$ python3 -q
>>> import numpy as np
>>> np.set_printoptions(precision=3, suppress=True, linewidth=160, legacy="1.25")
>>> def rd(a):
...     return np.round(a, 3) + 0
... 
>>> E = np.loadtxt("x.csv", delimiter=",")
>>> E
array([[  1.,  -4.,  16., -64.],
       [  1.,  -3.,   9., -27.],
       [  1.,  -2.,   4.,  -8.],
       [  1.,  -1.,   1.,  -1.],
       [  1.,   0.,   0.,   0.],
       [  1.,   1.,   1.,   1.],
       [  1.,   2.,   4.,   8.],
       [  1.,   3.,   9.,  27.],
       [  1.,   4.,  16.,  64.],
       [  1.,   5.,  25., 125.],
       [  1.,   6.,  36., 216.]])
>>> other = E[0, 0] * E[1:] - np.outer(E[1:, 0], E[0])
>>> other
array([[  0.,   1.,  -7.,  37.],
       [  0.,   2., -12.,  56.],
       [  0.,   3., -15.,  63.],
       [  0.,   4., -16.,  64.],
       [  0.,   5., -15.,  65.],
       [  0.,   6., -12.,  72.],
       [  0.,   7.,  -7.,  91.],
       [  0.,   8.,   0., 128.],
       [  0.,   9.,   9., 189.],
       [  0.,  10.,  20., 280.]])
>>> np.linalg.matrix_rank(other), np.linalg.matrix_rank(E)
(3, 4)
>>> np.flatnonzero(~other.round(6).any(axis=1))
array([], dtype=int64)
>>> Uu, s, Vt = np.linalg.svd(E, full_matrices=False)
>>> Uu.shape, s.shape, Vt.shape
((11, 4), (4,), (4, 4))
>>> rd(s / s[0])
array([1.   , 0.114, 0.017, 0.007])
>>> rd(Uu.T @ Uu)
array([[1., 0., 0., 0.],
       [0., 1., 0., 0.],
       [0., 0., 1., 0.],
       [0., 0., 0., 1.]])
>>> (s > 1e-8).sum()
4
>>> rd(np.abs(Vt[0]))
array([0.005, 0.036, 0.151, 0.988])
>>> print(rd(np.cumsum(s ** 2) / np.sum(s ** 2)))
[0.987 1.    1.    1.   ]
>>> print(rd(s))
[271.715  31.09    4.7     2.017]
>>> np.allclose(Uu * s @ Vt, E)
True
>>> rd(np.sqrt((s ** 2).sum())), rd(np.linalg.norm(E))
(273.536, 273.536)
>>> rd(Vt @ Vt.T)
array([[1., 0., 0., 0.],
       [0., 1., 0., 0.],
       [0., 0., 1., 0.],
       [0., 0., 0., 1.]])
>>> def softmax(z):
...     e = np.exp(z - z.max(axis=-1, keepdims=True))
...     return e / e.sum(axis=-1, keepdims=True)
... 
>>> print(rd(softmax(E).sum(axis=1)))
[1. 1. 1. 1. 1. 1. 1. 1. 1. 1. 1.]
>>> print(softmax(E[5]))
[0.25 0.25 0.25 0.25]
>>> softmax(10 * E[5])
array([0.25, 0.25, 0.25, 0.25])
>>> scores = E @ E.T / np.sqrt(4)
>>> softmax(scores).round(6).argmax(axis=1)
array([ 0,  0,  0,  0,  0, 10, 10, 10, 10, 10, 10])
>>> softmax(scores)[5] @ E
array([  1.,   6.,  36., 216.])
